$ python3 -q
>>> import numpy as np
>>> import numpy.linalg as la
>>> np.set_printoptions(precision=2, suppress=True, linewidth=100, sign=" ")
>>> m1 = np.loadtxt("w.csv", delimiter=",")
>>> print(m1)
[[ 0. -2. -4.  1.  1. -2.  1.]
 [ 0.  0. -3.  3.  1.  0.  1.]
 [ 0.  0.  0. -1.  2. -4. -5.]
 [ 0.  0.  0.  0. -5.  4.  2.]
 [ 0.  0.  0.  0.  0. -4.  3.]
 [ 0.  0.  0.  0.  0.  0.  0.]
 [ 0.  0.  0.  0.  0.  0.  0.]]
>>> # row 6 repeats row 5
>>> print(round(float(la.norm(m1, 1)), 2), round(la.norm(m1, np.inf), 2))
14.0 12.0
>>> print(m1[1] @ m1[5])
0.0
>>> print(round(np.abs(la.eigvals(m1)).max(), 2))
0.0
>>> print(np.sort(np.abs(la.eigvals(m1))))
[ 0.  0.  0.  0.  0.  0.  0.]
>>> m1.inv()
Traceback (most recent call last):
  File "<python-input-10>", line 1, in <module>
    m1.inv()
    ^^^^^^
AttributeError: 'numpy.ndarray' object has no attribute 'inv'
>>> print((m1 - m1.T) / 2)
[[ 0.  -1.  -2.   0.5  0.5 -1.   0.5]
 [ 1.   0.  -1.5  1.5  0.5  0.   0.5]
 [ 2.   1.5  0.  -0.5  1.  -2.  -2.5]
 [-0.5 -1.5  0.5  0.  -2.5  2.   1. ]
 [-0.5 -0.5 -1.   2.5  0.  -2.   1.5]
 [ 1.   0.   2.  -2.   2.   0.   0. ]
 [-0.5 -0.5  2.5 -1.  -1.5  0.   0. ]]
>>> other = np.array([[0, 0, 2, -3, 3],
...     [-3, -1, 1, -2, 2],
...     [0, -1, 2, 1, -2],
...     [3, -3, -1, -3, 2],
...     [-2, -1, 2, -3, 1]])
>>> J = np.triu(other, 1)
>>> print(J)
[[ 0  0  2 -3  3]
 [ 0  0  1 -2  2]
 [ 0  0  0  1 -2]
 [ 0  0  0  0  2]
 [ 0  0  0  0  0]]
>>> # triangular, det is the product of the diagonal
>>> print(np.allclose(J[:-1].T @ la.lstsq(J[:-1].T, J[-1])[0], J[-1]))
True
>>> print(np.unique(J.round(6), axis=0).shape)
(5, 5)
>>> print(np.round(J @ la.pinv(J) @ J, 2) + 0)
[[ 0.  0.  2. -3.  3.]
 [ 0.  0.  1. -2.  2.]
 [ 0.  0.  0.  1. -2.]
 [ 0.  0.  0.  0.  2.]
 [ 0.  0.  0.  0.  0.]]
>>> f = np.array([-1, 3, -2])
>>> print(np.polyval(f, J[1]))
[ -2  -2   0 -12   0]
>>> print(np.convolve(J[1], f))
[  0   0  -1   5 -10  10  -4]
>>> print(np.correlate(J[1], J[2], "full"))
[ 0  0 -2  5 -6  2  0  0  0]
>>> M = np.array([[2, 0, 0, 0], [0, 1, 0, 0], [1, 2, 0, 0], [0, 2, 2, 2]])
>>> # triangular, det is the product of the diagonal
>>> rk = la.matrix_rank(M)
>>> print(rk)
3
>>> N = la.svd(M)[2][rk:].T
>>> print([int(la.matrix_rank(M[:i])) for i in range(1, len(M) + 1)])
[1, 2, 2, 3]
>>> print([int(la.matrix_rank(np.delete(M, i, axis=0))) for i in range(4)])
[3, 3, 3, 2]
>>> print(np.allclose(M @ N, 0))
True
>>> print(N[:, 0] / N[np.abs(N[:, 0]).round(6).argmax(), 0])
[-0. -0.  1. -1.]
>>> print(la.matrix_rank(M.T @ M), la.matrix_rank(M @ M.T))
3 3
>>> other = M / la.norm(M, axis=1, keepdims=True)
>>> C2 = other @ other.T
>>> print(C2)
[[ 1.    0.    0.45  0.  ]
 [ 0.    1.    0.89  0.58]
 [ 0.45  0.89  1.    0.52]
 [ 0.    0.58  0.52  1.  ]]
>>> print(np.round(np.degrees(np.arccos(np.clip(C2[1, 3], -1, 1))), 2))
54.74
>>> rng = np.random.default_rng(90)
>>> other = M + rng.integers(-2, 3, (4, 3)) @ rng.integers(-2, 3, (3, 4))
>>> print(other)
[[ 4  5  0  0]
 [-2  2  2  4]
 [ 1  1 -1 -2]
 [ 4  7  1  0]]
>>> print(np.round(la.svd(other - M, compute_uv=False), 2) + 0)
[ 8.58  5.65  0.74  0.  ]
>>> O, vecs = la.qr(other[:, :1])[0], la.qr(other[:, 1:])[0]
>>> sigma = la.svd(O.T @ vecs, compute_uv=False)
>>> print(round(float(la.norm(O @ O.T - vecs @ vecs.T, 2)), 2))
1.0
>>> print((sigma > 0.9).sum())
1
>>> print(sigma)
[ 0.98]
>>> E = np.load("mat.npy")
>>> print(E)
[[ -4.89 -17.28   7.78   2.61  -0.05   3.17]
 [  4.52 -14.91  10.11   0.94   7.3    0.79]
 [-14.77  -3.21  -3.94   2.57 -11.66   3.68]
 [ 13.06  -4.45   7.57  -1.48  12.02  -2.37]
 [ -6.41  13.55 -10.08  -0.5   -8.57  -0.2 ]
 [ 10.92  14.33  -3.79  -3.2    5.81  -4.16]
 [ 13.21  11.13  -1.1   -3.2    8.48  -4.28]
 [ -0.74  16.71  -9.65  -1.7   -4.55  -1.85]
 [ -5.28  14.41 -10.12  -0.77  -7.82  -0.56]
 [  9.94  15.18  -4.64  -3.14   4.78  -4.04]
 [ -2.47 -17.35   8.76   2.25   2.     2.64]
 [ -3.45  15.54 -10.05  -1.17  -6.55  -1.1 ]
 [-14.34   0.27  -5.73   2.13 -12.12   3.16]
 [ -2.44 -17.35   8.77   2.25   2.03   2.63]
 [-14.68  -1.95  -4.61   2.42 -11.88   3.51]
 [ -1.42  16.47  -9.78  -1.57  -5.07  -1.67]
 [-12.8    5.05  -7.8    1.38 -11.95   2.25]
 [ 14.44   0.2    5.5   -2.2   12.08  -3.24]
 [ 14.08  -1.4    6.26  -1.97  12.16  -2.97]
 [  8.09 -12.02   9.88   0.09   9.62  -0.35]
 [ 12.92  -4.79   7.7   -1.43  11.98  -2.3 ]
 [ 11.41  -7.73   8.76  -0.88  11.4   -1.61]
 [ 14.31  -0.44   5.8   -2.11  12.13  -3.14]
 [ 13.74  -2.6    6.79  -1.79  12.15  -2.75]
 [ -7.15  12.92 -10.01  -0.32  -9.04   0.04]
 [ -0.56 -17.07   9.35   1.93   3.54   2.18]
 [-14.25  -8.31  -0.88   3.05 -10.02   4.18]]
>>> U, sigma, Vh = la.svd(E)
>>> vecs = Vh[:(sigma > 1e-8).sum()]
>>> vec = E[12] + -3 * E[19] + rng.integers(2) * np.eye(6)[3]
>>> print(vec)
[-38.6   36.33 -35.35   1.87 -40.97   4.23]
>>> print(la.matrix_rank(np.vstack([E, vec])))
2
>>> rk = la.matrix_rank(E)
>>> print(rk)
2
>>> N = la.svd(E)[2][rk:].T
>>> print(N.shape)
(6, 4)
>>> print([int(la.matrix_rank(E[:i])) for i in range(1, len(E) + 1)])
[1, 2, 2, 2, 2, 2, 2, 2, 2, 2, 2, 2, 2, 2, 2, 2, 2, 2, 2, 2, 2, 2, 2, 2, 2, 2, 2]
>>> print(np.allclose(E @ N, 0))
True
>>> print(la.matrix_rank(E, rtol=0.1))
2
>>> print(la.cond(E) > 100)
True
>>> basis = E[[21, 13]].astype(float)
>>> for _ in range(3):
...     lab = la.norm(E[:, None] - basis, axis=-1).argmin(axis=1)
...     basis = np.array([E[lab == j].mean(axis=0) for j in range(2)])
... 
>>> print(lab)
[ 1  0  1  0  1  0  0  1  1  0  1  1  1  1  1  1  1  0  0  0  0  0  0  0  1  1  1]
>>> print(np.bincount(lab))
[ 12  15]
>>> print(basis[1] - basis[0])
[-18.76   1.45  -8.1    2.67 -16.11   4.01]
>>> Xs = E - E.mean(axis=0)
>>> vecs = la.svd(Xs)[2][:2]
>>> other = Xs - Xs @ vecs.T @ vecs
>>> print(np.round(np.cov(Xs @ vecs.T, rowvar=False), 2) + 0)
[[ 254.77    0.  ]
 [   0.    157.38]]
>>> print(np.diag(vecs.T @ vecs))
[ 0.55  0.76  0.26  0.03  0.37  0.05]
>>> A = np.vander(np.arange(6) - 1, 4, increasing=True)
>>> print(A)
[[ 1 -1  1 -1]
 [ 1  0  0  0]
 [ 1  1  1  1]
 [ 1  2  4  8]
 [ 1  3  9 27]
 [ 1  4 16 64]]
>>> # column 3 dominates
>>> O, vecs = la.qr(A[:, :2])[0], la.qr(A[:, 2:])[0]
>>> sigma = la.svd(O.T @ vecs, compute_uv=False)
>>> print((sigma > 0.9).sum())
1
>>> vec = np.array([1, -2, -1, 2])
>>> target = A @ vec
>>> print(np.round(la.pinv(A) @ A, 2) + 0)
[[ 1.  0.  0.  0.]
 [ 0.  1.  0.  0.]
 [ 0.  0.  1.  0.]
 [ 0.  0.  0.  1.]]
>>> target = target + 0.1 * rng.normal(size=6)
>>> print(target)
[  0.06   1.06  -0.06   9.13  39.92 105.01]
>>> b, *_ = la.lstsq(A, target)
>>> print(np.round(A.T @ (target - A @ b), 2) + 0)
[ 0.  0.  0.  0.]
>>> proj = A @ la.solve(A.T @ A, A.T)
>>> print(round(np.trace(proj), 2))
4.0
>>> print(np.round(proj @ A[:, 1], 2) + 0)
[-1.  0.  1.  2.  3.  4.]
>>> print(np.round(la.eigvalsh(proj), 2) + 0)
[ 0.  0.  1.  1.  1.  1.]
>>> vec = np.array([-3, 1, 0, 1])
>>> a = np.maximum(A @ vec, 0)
>>> print(A.T @ a)
[   99   355  1311  4945]
>>> print(np.maximum(A @ (3 * vec), 0))
[   0    0    0   21   81  195]
>>> print(A * (a > 1e-9)[:, None])
[[  0   0   0   0]
 [  0   0   0   0]
 [  0   0   0   0]
 [  1   2   4   8]
 [  1   3   9  27]
 [  1   4  16  64]]
>>> print(np.tanh(A @ vec))
[-1.   -1.   -0.76  1.    1.    1.  ]
>>> lab = rng.integers(0, 2, 5)
>>> F = np.array([[-1, -2, 1, -2, -1],
...     [-1, 2, -1, -1, 2],
...     [-2, -2, 2, 1, -1],
...     [0, 2, 1, 0, 1],
...     [-1, 2, 1, 0, -2]]) * (lab[:, None] == lab)
>>> print(F)
[[-1  0  0  0  0]
 [ 0  2 -1 -1  2]
 [ 0 -2  2  1 -1]
 [ 0  2  1  0  1]
 [ 0  2  1  0 -2]]
>>> # 2 groups of indices that never mix
>>> lab = rng.permutation(5)
>>> print(lab)
[ 2  4  0  1  3]
>>> other = F[lab][:, lab]
>>> print(np.diag(other))
[ 2 -2 -1  2  0]
>>> print(np.allclose(other, F))
False
>>> print(np.sort(np.abs(la.eigvals(other))))
[ 0.8   0.8   1.    2.8   3.38]
>>> other = la.invert(F)
Traceback (most recent call last):
  File "<python-input-104>", line 1, in <module>
    other = la.invert(F)
            ^^^^^^^^^
AttributeError: module 'numpy.linalg' has no attribute 'invert'
>>> other = la.inv(F)
>>> print(round(la.cond(F), 2))
20.95
>>> print(np.allclose(other, F.T))
False
>>> print(np.sort(la.eigvals(F).real))
[-2.8  -1.    0.71  0.71  3.38]
>>> print(round(float(la.det(F)), 2))
6.0
>>> print((F != 0).astype(int))
[[ 1  0  0  0  0]
 [ 0  1  1  1  1]
 [ 0  1  1  1  1]
 [ 0  1  1  0  1]
 [ 0  1  1  0  1]]
>>> print((la.matrix_power((F != 0) + (F.T != 0) + np.eye(5), 5) > 0).astype(int))
[[ 1  0  0  0  0]
 [ 0  1  1  1  1]
 [ 0  1  1  1  1]
 [ 0  1  1  1  1]
 [ 0  1  1  1  1]]
>>> K = np.load("data.npy")
>>> print(K)
[[ 1.    0.2   0.04]
 [ 0.2   1.    0.2 ]
 [ 0.04  0.2   1.  ]]
>>> # symmetric, so the eigenvalues are real
>>> print((K - K.T) / 2)
[[ 0.  0.  0.]
 [ 0.  0.  0.]
 [ 0.  0.  0.]]
>>> print(np.allclose(K @ K.T, K.T @ K))
True
>>> assert K == K.T
Traceback (most recent call last):
  File "<python-input-117>", line 1, in <module>
    assert K == K.T
           ^^^^^^^^
ValueError: The truth value of an array with more than one element is ambiguous. Use a.any() or a.all()
>>> w, vecs = la.eig(K)
>>> print(np.round(np.prod(w), 2))
0.92
>>> print(np.round(K @ vecs[:, 0] - w[0] * vecs[:, 0], 2) + 0)
[ 0.  0.  0.]
>>> O = K.astype(float).copy()
>>> for j in range(3):
...     O[:, j] -= O[:, :j] @ (O[:, :j].T @ O[:, j])
...     O[:, j] /= la.norm(O[:, j])
... 
>>> print(np.round(O.T @ O, 2) + 0)
[[ 1.  0.  0.]
 [ 0.  1.  0.]
 [ 0.  0.  1.]]
>>> print(np.round(O.T @ K, 2) + 0)
[[ 1.02  0.4   0.12]
 [ 0.    0.96  0.38]
 [ 0.    0.    0.94]]
